$ python3 -q
>>> import numpy as np
>>> np.set_printoptions(suppress=True, linewidth=140)
>>> mat = np.load("w.npy")
>>> print(mat)
[[1 0 0 0]
 [2 2 0 0]
 [0 0 1 0]
 [0 0 2 2]]
>>> print(np.allclose(mat @ mat.T, mat.T @ mat))
False
>>> print(np.allclose(mat, mat.T))
False
>>> print((mat != 0).astype(int))
[[1 0 0 0]
 [1 1 0 0]
 [0 0 1 0]
 [0 0 1 1]]
>>> print(np.flatnonzero(np.linalg.matrix_power((mat != 0) + (mat.T != 0) + np.eye(4), 4)[0]))
[0 1]
>>> print(np.round(np.sort(np.linalg.eigvals(mat).real), 1))
[1. 1. 2. 2.]
>>> print(mat @ mat)
[[1 0 0 0]
 [6 4 0 0]
 [0 0 1 0]
 [0 0 6 4]]
>>> rng = np.random.default_rng(248642)
>>> labels = rng.integers(0, 2, 10)
>>> W0 = (labels[:, None] == labels) * 3 + np.eye(10)
>>> print(W0)
[[4. 0. 0. 3. 3. 0. 0. 0. 3. 3.]
 [0. 4. 3. 0. 0. 3. 3. 3. 0. 0.]
 [0. 3. 4. 0. 0. 3. 3. 3. 0. 0.]
 [3. 0. 0. 4. 3. 0. 0. 0. 3. 3.]
 [3. 0. 0. 3. 4. 0. 0. 0. 3. 3.]
 [0. 3. 3. 0. 0. 4. 3. 3. 0. 0.]
 [0. 3. 3. 0. 0. 3. 4. 3. 0. 0.]
 [0. 3. 3. 0. 0. 3. 3. 4. 0. 0.]
 [3. 0. 0. 3. 3. 0. 0. 0. 4. 3.]
 [3. 0. 0. 3. 3. 0. 0. 0. 3. 4.]]
>>> print(W0 @ W0)
[[52.  0.  0. 51. 51.  0.  0.  0. 51. 51.]
 [ 0. 52. 51.  0.  0. 51. 51. 51.  0.  0.]
 [ 0. 51. 52.  0.  0. 51. 51. 51.  0.  0.]
 [51.  0.  0. 52. 51.  0.  0.  0. 51. 51.]
 [51.  0.  0. 51. 52.  0.  0.  0. 51. 51.]
 [ 0. 51. 51.  0.  0. 52. 51. 51.  0.  0.]
 [ 0. 51. 51.  0.  0. 51. 52. 51.  0.  0.]
 [ 0. 51. 51.  0.  0. 51. 51. 52.  0.  0.]
 [51.  0.  0. 51. 51.  0.  0.  0. 52. 51.]
 [51.  0.  0. 51. 51.  0.  0.  0. 51. 52.]]
>>> print(np.round(np.sort(np.linalg.eigvals(W0).real), 1))
[ 1.  1.  1.  1.  1.  1.  1.  1. 16. 16.]
>>> print((W0 != 0).astype(int))
[[1 0 0 1 1 0 0 0 1 1]
 [0 1 1 0 0 1 1 1 0 0]
 [0 1 1 0 0 1 1 1 0 0]
 [1 0 0 1 1 0 0 0 1 1]
 [1 0 0 1 1 0 0 0 1 1]
 [0 1 1 0 0 1 1 1 0 0]
 [0 1 1 0 0 1 1 1 0 0]
 [0 1 1 0 0 1 1 1 0 0]
 [1 0 0 1 1 0 0 0 1 1]
 [1 0 0 1 1 0 0 0 1 1]]
>>> print((np.linalg.matrix_power((W0 != 0) + (W0.T != 0) + np.eye(10), 10) > 0).astype(int))
[[1 0 0 1 1 0 0 0 1 1]
 [0 1 1 0 0 1 1 1 0 0]
 [0 1 1 0 0 1 1 1 0 0]
 [1 0 0 1 1 0 0 0 1 1]
 [1 0 0 1 1 0 0 0 1 1]
 [0 1 1 0 0 1 1 1 0 0]
 [0 1 1 0 0 1 1 1 0 0]
 [0 1 1 0 0 1 1 1 0 0]
 [1 0 0 1 1 0 0 0 1 1]
 [1 0 0 1 1 0 0 0 1 1]]
>>> print(round(float(np.linalg.det(W0)), 1))
256.0
>>> M2 = W0 / np.linalg.norm(W0, axis=1, keepdims=True)
>>> cov = M2 @ M2.T
>>> print((np.abs(cov) > 0.9).astype(int))
[[1 0 0 1 1 0 0 0 1 1]
 [0 1 1 0 0 1 1 1 0 0]
 [0 1 1 0 0 1 1 1 0 0]
 [1 0 0 1 1 0 0 0 1 1]
 [1 0 0 1 1 0 0 0 1 1]
 [0 1 1 0 0 1 1 1 0 0]
 [0 1 1 0 0 1 1 1 0 0]
 [0 1 1 0 0 1 1 1 0 0]
 [1 0 0 1 1 0 0 0 1 1]
 [1 0 0 1 1 0 0 0 1 1]]
>>> print(cov.round(1))
[[1. 0. 0. 1. 1. 0. 0. 0. 1. 1.]
 [0. 1. 1. 0. 0. 1. 1. 1. 0. 0.]
 [0. 1. 1. 0. 0. 1. 1. 1. 0. 0.]
 [1. 0. 0. 1. 1. 0. 0. 0. 1. 1.]
 [1. 0. 0. 1. 1. 0. 0. 0. 1. 1.]
 [0. 1. 1. 0. 0. 1. 1. 1. 0. 0.]
 [0. 1. 1. 0. 0. 1. 1. 1. 0. 0.]
 [0. 1. 1. 0. 0. 1. 1. 1. 0. 0.]
 [1. 0. 0. 1. 1. 0. 0. 0. 1. 1.]
 [1. 0. 0. 1. 1. 0. 0. 0. 1. 1.]]
>>> print((cov - 2 * np.eye(10)).round(6).argmax(axis=1))
[3 2 1 0 0 1 1 1 0 0]
>>> print(np.round(np.linalg.norm(M2, axis=1), 1))
[1. 1. 1. 1. 1. 1. 1. 1. 1. 1.]
>>> print(round(float(np.degrees(np.arccos(np.clip(cov[8, 3], -1, 1)))), 1))
11.3
>>> print(cov[8].round(1))
[1. 0. 0. 1. 1. 0. 0. 0. 1. 1.]
